$ ipython --no-banner

In [1]: import numpy as np

In [2]: np.set_printoptions(suppress=True, linewidth=120)

In [3]: X = np.loadtxt("sample17.csv", delimiter=",")

In [4]: X.round(3)
Out[4]: 
array([[ 0.5  ,  0.   ,  0.   ,  0.866,  0.   ],
       [ 0.   ,  1.   ,  0.   ,  0.   ,  0.   ],
       [ 0.   ,  0.   ,  1.   ,  0.   ,  0.   ],
       [-0.866,  0.   ,  0.   ,  0.5  ,  0.   ],
       [ 0.   ,  0.   ,  0.   ,  0.   ,  1.   ]])

In [5]: round(np.einsum("ij,ji->", X, X), 3)
Out[5]: np.float64(2.0)

In [6]: np.poly(X)
Out[6]: array([ 1., -4.,  7., -7.,  4., -1.])

In [7]: np.einsum("ii->", X)
Out[7]: np.float64(4.0)

In [8]: print(round(np.linalg.eigvals(X).sum().real, 3))
4.0

In [9]: np.round(np.linalg.eigvals(X), 3)
Out[9]: array([0.5+0.866j, 0.5-0.866j, 1. +0.j   , 1. +0.j   , 1. +0.j   ])

In [10]: np.round(np.linalg.det(X[::-1]), 3)
Out[10]: np.float64(1.0)

In [11]: rng = np.random.default_rng(44081)

In [12]: idx = rng.permutation(5)

In [13]: print(idx)
[0 4 2 3 1]

In [14]: M2 = X[idx][:, idx]

In [15]: np.round(np.diag(M2), 3)
Out[15]: array([0.5, 1. , 1. , 0.5, 1. ])

In [16]: np.allclose(M2, X)
Out[16]: True

In [17]: np.trace(M2)
Out[17]: np.float64(4.0)

In [18]: np.round(np.linalg.norm(X, axis=0), 3)
Out[18]: array([1., 1., 1., 1., 1.])

In [19]: np.round(X.T @ X, 3) + 0
Out[19]: 
array([[1., 0., 0., 0., 0.],
       [0., 1., 0., 0., 0.],
       [0., 0., 1., 0., 0.],
       [0., 0., 0., 1., 0.],
       [0., 0., 0., 0., 1.]])

In [20]: A = np.load("out18.npy")

In [21]: A
Out[21]: 
array([[ 0.031,  0.188, -1.084,  0.991,  0.249, -2.597],
       [ 1.021, -0.181,  0.356,  0.279,  0.585, -2.716],
       [-0.4  ,  0.971,  0.214, -1.231, -0.654, -2.43 ],
       [ 2.156, -0.575, -1.821,  0.177, -0.514, -0.639],
       [-0.065, -1.614, -1.448,  1.929,  0.662, -0.366],
       [ 1.285, -0.089,  1.203,  1.867, -1.118, -1.076],
       [-1.05 , -2.451,  0.655, -0.679, -0.688, -0.727],
       [ 1.328,  0.552, -0.04 ,  0.361, -2.558,  0.506],
       [-0.677, -1.446,  1.453, -0.884, -0.68 ,  1.759],
       [-0.328,  1.688, -1.883, -0.775,  1.339, -0.322],
       [ 2.199,  0.777,  0.094, -0.823,  0.082,  1.693],
       [-0.793, -2.068, -1.51 ,  0.057,  0.776, -1.1  ],
       [-0.939,  0.636, -2.015,  1.282, -0.642, -1.264],
       [ 1.742,  1.754,  0.716,  0.182, -0.923, -1.221],
       [-0.072, -0.309,  0.566,  0.384,  0.775, -2.798],
       [ 0.057, -2.33 ,  0.648,  1.404, -1.072, -0.155],
       [-1.125,  0.481, -1.397, -1.381,  1.877, -0.347],
       [ 2.351, -1.529, -0.883, -0.273,  0.279,  0.447]])

In [22]: Xc = A - A.mean(axis=0)

In [23]: Uu, sv, vt = np.linalg.svd(Xc, full_matrices=False)

In [24]: print((np.sign(Uu[:, 0]) == np.sign(Uu[0, 0])).astype(int))
[1 1 1 0 1 0 0 0 0 1 0 1 1 0 1 0 1 0]

In [25]: sv.round(3)
Out[25]: array([6.428, 5.851, 5.486, 4.572, 3.521, 2.464])

In [26]: print(np.abs(Uu[:, 0]).argmax())
8

In [27]: np.round(vt[0] * np.sign(vt[0, np.abs(vt[0]).argmax()]), 3)
Out[27]: array([ 0.396, -0.27 ,  0.406,  0.026, -0.445,  0.638])

In [28]: np.linalg.matrix_rank(Xc)
Out[28]: np.int64(6)

In [29]: np.round(sv ** 2 / (sv ** 2).sum(), 3)
Out[29]: array([0.285, 0.236, 0.208, 0.144, 0.085, 0.042])
